% ipython --no-banner

In [1]: import numpy as np

In [2]: np.set_printoptions(precision=2, suppress=True, linewidth=140)

In [3]: W0 = np.load("case5.npy")

In [4]: W0
Out[4]: 
array([[-0.3, -1. , -1.5],
       [-0.3,  0.8, -0.1],
       [ 0.9,  0.4, -1. ],
       [ 0.3,  0.9,  0.1],
       [ 1.2, -2. , -1.3],
       [ 3.5, -2. ,  0.5],
       [-0.3, -0.3,  0.4],
       [ 0.7,  0.9,  0.7],
       [-1. , -1.4, -0.4],
       [-0.8, -0.4,  0.9],
       [-0.5,  0.2, -0.2]])

In [5]: cent = W0[[10, 5]].astype(float)

In [6]: for _ in range(7):
   ...:     z = np.linalg.norm(W0[:, None] - cent, axis=-1).argmin(axis=1)
   ...:     cent = np.array([W0[z == j].mean(axis=0) for j in range(2)])
   ...: 

In [7]: z
Out[7]: array([0, 0, 0, 0, 1, 1, 0, 0, 0, 0, 0])

In [8]: print(np.abs(cent[1] - cent[0]).argmax())
0

In [9]: print(cent[1] - cent[0])
[ 2.49 -2.01 -0.28]

In [10]: out = np.array([[1, 1], [1, -1]])

In [11]: rng = np.random.default_rng(20515)

In [12]: X = np.kron(out, np.kron(out, out))[rng.permutation(8)][:3]

In [13]: print(X)
[[ 1 -1  1 -1 -1  1 -1  1]
 [ 1 -1 -1  1 -1  1  1 -1]
 [ 1  1  1  1 -1 -1 -1 -1]]

In [14]: theta = np.radians(15)

In [15]: Rm = np.eye(8)

In [16]: Rm[0, 0] = Rm[6, 6] = np.cos(theta)

In [17]: Rm[0, 6], Rm[6, 0] = -np.sin(theta), np.sin(theta)

In [18]: print(Rm)
[[ 0.97  0.    0.    0.    0.    0.   -0.26  0.  ]
 [ 0.    1.    0.    0.    0.    0.    0.    0.  ]
 [ 0.    0.    1.    0.    0.    0.    0.    0.  ]
 [ 0.    0.    0.    1.    0.    0.    0.    0.  ]
 [ 0.    0.    0.    0.    1.    0.    0.    0.  ]
 [ 0.    0.    0.    0.    0.    1.    0.    0.  ]
 [ 0.26  0.    0.    0.    0.    0.    0.97  0.  ]
 [ 0.    0.    0.    0.    0.    0.    0.    1.  ]]

In [19]: out = X @ Rm.T

In [20]: print(np.allclose(np.linalg.norm(X, axis=1), np.linalg.norm(out, axis=1)))
True

In [21]: np.linalg.svd(X, compute_uv=False), np.linalg.svd(out, compute_uv=False)
Out[21]: (array([2.83, 2.83, 2.83]), array([2.83, 2.83, 2.83]))

In [22]: out
Out[22]: 
array([[ 1.22, -1.  ,  1.  , -1.  , -1.  ,  1.  , -0.71,  1.  ],
       [ 0.71, -1.  , -1.  ,  1.  , -1.  ,  1.  ,  1.22, -1.  ],
       [ 1.22,  1.  ,  1.  ,  1.  , -1.  , -1.  , -0.71, -1.  ]])

In [23]: print(np.abs(out - X).max(axis=0))
[0.29 0.   0.   0.   0.   0.   0.29 0.  ]

In [24]: gram = W0.T @ W0

In [25]: np.linalg.eigvalsh(gram)[::-1]
Out[25]: array([22.36, 10.58,  4.84])

In [26]: print(np.linalg.matrix_rank(gram))
3

In [27]: print(np.linalg.svd(W0, compute_uv=False) ** 2)
[22.36 10.58  4.84]

In [28]: x = np.array([0, 0, 2, 2, 1, 1, 0, 1])

In [29]: h = np.maximum(X @ x, 0)

In [30]: X.T @ h
Out[30]: array([ 2,  0,  2,  0, -2,  0, -2,  0])

In [31]: np.maximum(X @ (3 * x), 0)
Out[31]: array([3, 0, 3])

In [32]: out = X / np.sqrt((X ** 2).mean(axis=1, keepdims=True))

In [33]: print(np.linalg.norm(out, axis=1))
[2.83 2.83 2.83]

In [34]: X - X.mean(axis=1, keepdims=True)
Out[34]: 
array([[ 1., -1.,  1., -1., -1.,  1., -1.,  1.],
       [ 1., -1., -1.,  1., -1.,  1.,  1., -1.],
       [ 1.,  1.,  1.,  1., -1., -1., -1., -1.]])

In [35]: feats = np.load("arr.npy")

In [36]: feats
Out[36]: 
array([[ -2.,   2.,  -1.,  -1.],
       [ -4.,   6.,  -4.,   0.],
       [  2.,  -2.,   1.,  -3.],
       [  8., -12.,   8.,  -6.]])

In [37]: # looks like rank 3

In [38]: np.linalg.matrix_rank(feats, rtol=0.1)
Out[38]: np.int64(2)

In [39]: left, sig, Vt = np.linalg.svd(feats)

In [40]: vecs = Vt[:(sig > 1e-8).sum()]

In [41]: x = feats[1] + 3 * feats[2] + rng.integers(2) * np.eye(4)[3]

In [42]: x
Out[42]: array([ 2.,  0., -1., -8.])

In [43]: print(np.round(vecs.T @ vecs, 2) + 0)
[[ 0.89 -0.22 -0.22  0.  ]
 [-0.22  0.56 -0.44  0.  ]
 [-0.22 -0.44  0.56  0.  ]
 [ 0.    0.    0.    1.  ]]

In [44]: np.linalg.matrix_rank(np.vstack([feats, x]))
Out[44]: np.int64(3)

In [45]: round(float(np.linalg.norm(x - vecs.T @ vecs @ x)), 2)
Out[45]: 0.0

In [46]: np.diag(vecs.T @ vecs)
Out[46]: array([0.89, 0.56, 0.56, 1.  ])

In [47]: np.allclose(vecs.T @ vecs @ x, x)
Out[47]: True

In [48]: mat = np.minimum.outer(np.arange(1, 9), np.arange(1, 9)) * -2

In [49]: mat
Out[49]: 
array([[ -2,  -2,  -2,  -2,  -2,  -2,  -2,  -2],
       [ -2,  -4,  -4,  -4,  -4,  -4,  -4,  -4],
       [ -2,  -4,  -6,  -6,  -6,  -6,  -6,  -6],
       [ -2,  -4,  -6,  -8,  -8,  -8,  -8,  -8],
       [ -2,  -4,  -6,  -8, -10, -10, -10, -10],
       [ -2,  -4,  -6,  -8, -10, -12, -12, -12],
       [ -2,  -4,  -6,  -8, -10, -12, -14, -14],
       [ -2,  -4,  -6,  -8, -10, -12, -14, -16]])

In [50]: evals, vecs = np.linalg.eigh(mat)

In [51]: x = np.array([1, 3, 1, 1, 0, 3, 1, 2])

In [52]: x @ mat @ x
Out[52]: np.int64(-926)

In [53]: np.round(x @ mat @ x / (x @ x), 2), round(float(evals[0]), 2), round(float(evals[-1]), 2)
Out[53]: (np.float64(-35.62), -58.73, -0.52)

In [54]: print(vecs * np.abs(evals) @ vecs.T)
[[ 2.  2.  2.  2.  2.  2.  2.  2.]
 [ 2.  4.  4.  4.  4.  4.  4.  4.]
 [ 2.  4.  6.  6.  6.  6.  6.  6.]
 [ 2.  4.  6.  8.  8.  8.  8.  8.]
 [ 2.  4.  6.  8. 10. 10. 10. 10.]
 [ 2.  4.  6.  8. 10. 12. 12. 12.]
 [ 2.  4.  6.  8. 10. 12. 14. 14.]
 [ 2.  4.  6.  8. 10. 12. 14. 16.]]

In [55]: np.linalg.eigvalsh(mat[1:, 1:])
Out[55]: array([-58.28,  -6.32,  -2.27,  -1.2 ,  -0.8 ,  -0.61,  -0.52])

In [56]: np.abs(mat).sum(axis=1).max(), round(np.abs(evals).max(), 2)
Out[56]: (np.int64(72), np.float64(58.73))

In [57]: np.diff(mat, axis=0)
Out[57]: 
array([[ 0, -2, -2, -2, -2, -2, -2, -2],
       [ 0,  0, -2, -2, -2, -2, -2, -2],
       [ 0,  0,  0, -2, -2, -2, -2, -2],
       [ 0,  0,  0,  0, -2, -2, -2, -2],
       [ 0,  0,  0,  0,  0, -2, -2, -2],
       [ 0,  0,  0,  0,  0,  0, -2, -2],
       [ 0,  0,  0,  0,  0,  0,  0, -2]])

In [58]: print(mat.sum(axis=0))
[-16 -30 -42 -52 -60 -66 -70 -72]

In [59]: np.abs(mat).max()
Out[59]: np.int64(16)

In [60]: np.linalg.svd(mat, compute_uv=False)
Out[60]: array([58.73,  6.68,  2.52,  1.38,  0.92,  0.69,  0.58,  0.52])

In [61]: print(np.linalg.matrix_rank(mat))
8

In [62]: mat - mat[0]
Out[62]: 
array([[  0,   0,   0,   0,   0,   0,   0,   0],
       [  0,  -2,  -2,  -2,  -2,  -2,  -2,  -2],
       [  0,  -2,  -4,  -4,  -4,  -4,  -4,  -4],
       [  0,  -2,  -4,  -6,  -6,  -6,  -6,  -6],
       [  0,  -2,  -4,  -6,  -8,  -8,  -8,  -8],
       [  0,  -2,  -4,  -6,  -8, -10, -10, -10],
       [  0,  -2,  -4,  -6,  -8, -10, -12, -12],
       [  0,  -2,  -4,  -6,  -8, -10, -12, -14]])

In [63]: print(round(float(np.linalg.norm(mat)), 2))
59.19

In [64]: print([round(float(np.linalg.det(mat[:i, :i])), 2) + 0 for i in range(1, 9)])
[-2.0, 4.0, -8.0, 16.0, -32.0, 64.0, -128.0, 256.0]

In [65]: evals, vecs = np.linalg.eigh(mat)

In [66]: print(np.linalg.eigvalsh(mat @ mat))
[   0.27    0.33    0.48    0.84    1.9     6.33   44.57 3449.28]

In [67]: evals.sum(), np.trace(mat)
Out[67]: (np.float64(-72.0), np.int64(-72))

In [68]: np.round(vecs.T @ mat @ vecs, 2) + 0
Out[68]: 
array([[-58.73,   0.  ,   0.  ,   0.  ,   0.  ,   0.  ,   0.  ,   0.  ],
       [  0.  ,  -6.68,   0.  ,   0.  ,   0.  ,   0.  ,   0.  ,   0.  ],
       [  0.  ,   0.  ,  -2.52,   0.  ,   0.  ,   0.  ,   0.  ,   0.  ],
       [  0.  ,   0.  ,   0.  ,  -1.38,   0.  ,   0.  ,   0.  ,   0.  ],
       [  0.  ,   0.  ,   0.  ,   0.  ,  -0.92,   0.  ,   0.  ,   0.  ],
       [  0.  ,   0.  ,   0.  ,   0.  ,   0.  ,  -0.69,   0.  ,   0.  ],
       [  0.  ,   0.  ,   0.  ,   0.  ,   0.  ,   0.  ,  -0.58,   0.  ],
       [  0.  ,   0.  ,   0.  ,   0.  ,   0.  ,   0.  ,   0.  ,  -0.52]])

In [69]: z = rng.permutation(8)

In [70]: z
Out[70]: array([2, 3, 4, 7, 5, 6, 0, 1])

In [71]: out = mat[z][:, z]

In [72]: np.sort(np.abs(np.linalg.eigvals(out)))
Out[72]: array([ 0.52,  0.58,  0.69,  0.92,  1.38,  2.52,  6.68, 58.73])

In [73]: print(np.diag(out))
[ -6  -8 -10 -16 -12 -14  -2  -4]

In [74]: np.trace(out)
Out[74]: np.int64(-72)

In [75]: np.allclose(out, mat)
Out[75]: False

In [76]: M = np.load("run19.npy")

In [77]: M
Out[77]: 
array([[  0.9,   1.3,  -0.6,  -0.8,  -1.7,   1. ,  -0.6],
       [  0.8,  -0.5,  -1.6,   0.5,   1.3,  -1.4,   0.3],
       [  0.1,   1.4,  -2.2,  -0.1,   0. ,  -0.2,  -0.3],
       [  1.5,   0.1,  -1.7,   2. ,  -1. ,  -1.1,   1.9],
       [  0.8,   0.8,   2.1,  -1.2,   1.7,   0.7,   0.2],
       [  0.2,   0.9,  -0.1,  -0.8,   0.8,   0.2,  -0.3],
       [ -1.6,   1.1,  -0.6,  -1.6,  -0.6,   2.1,  -0.6],
       [  1.1,   0.2,   0.4,   0.5,  -1.2,  -1. ,   0.4],
       [  0.7,  -1.8,  -0.6,  -0.2,  -1. ,  -0.1,   0.9],
       [ 40. ,  -8. , -22. ,  18. ,  20. , -20. ,  20. ],
       [ -0.1,   0.2,   1.7,  -2.1,   0.4,   0.2,  -1.4],
       [  2.4,   0.3,   0.5,   0.1,   1.6,   0.8,  -0.5],
       [  2.4,   0.4,   0.5,   1.2,   2. ,  -1.9,   0.4],
       [  0. ,   0.2,   1.3,   1.3,   0.8,   0.8,  -0.7],
       [  0.1,   0.8,   0.4,   0. ,   0. ,  -0.6,  -0.9]])

In [78]: cent = M[[9, 12]].astype(float)

In [79]: for _ in range(7):
    ...:     z = np.linalg.norm(M[:, None] - cent, axis=-1).argmin(axis=1)
    ...:     cent = np.array([M[z == j].mean(axis=0) for j in range(2)])
    ...: 

In [80]: print(z)
[1 1 1 1 1 1 1 1 1 0 1 1 1 1 1]

In [81]: np.bincount(z)
Out[81]: array([ 1, 14])

In [82]: left, sig, Vt = np.linalg.svd(M)

In [83]: np.argmax(sig[:-1] / (sig[1:] + 1e-6)) + 1
Out[83]: np.int64(1)

In [84]: out = left[:, :1] @ np.diag(sig[:1]) @ Vt[:1]

In [85]: np.linalg.matrix_rank(out)
Out[85]: np.int64(1)
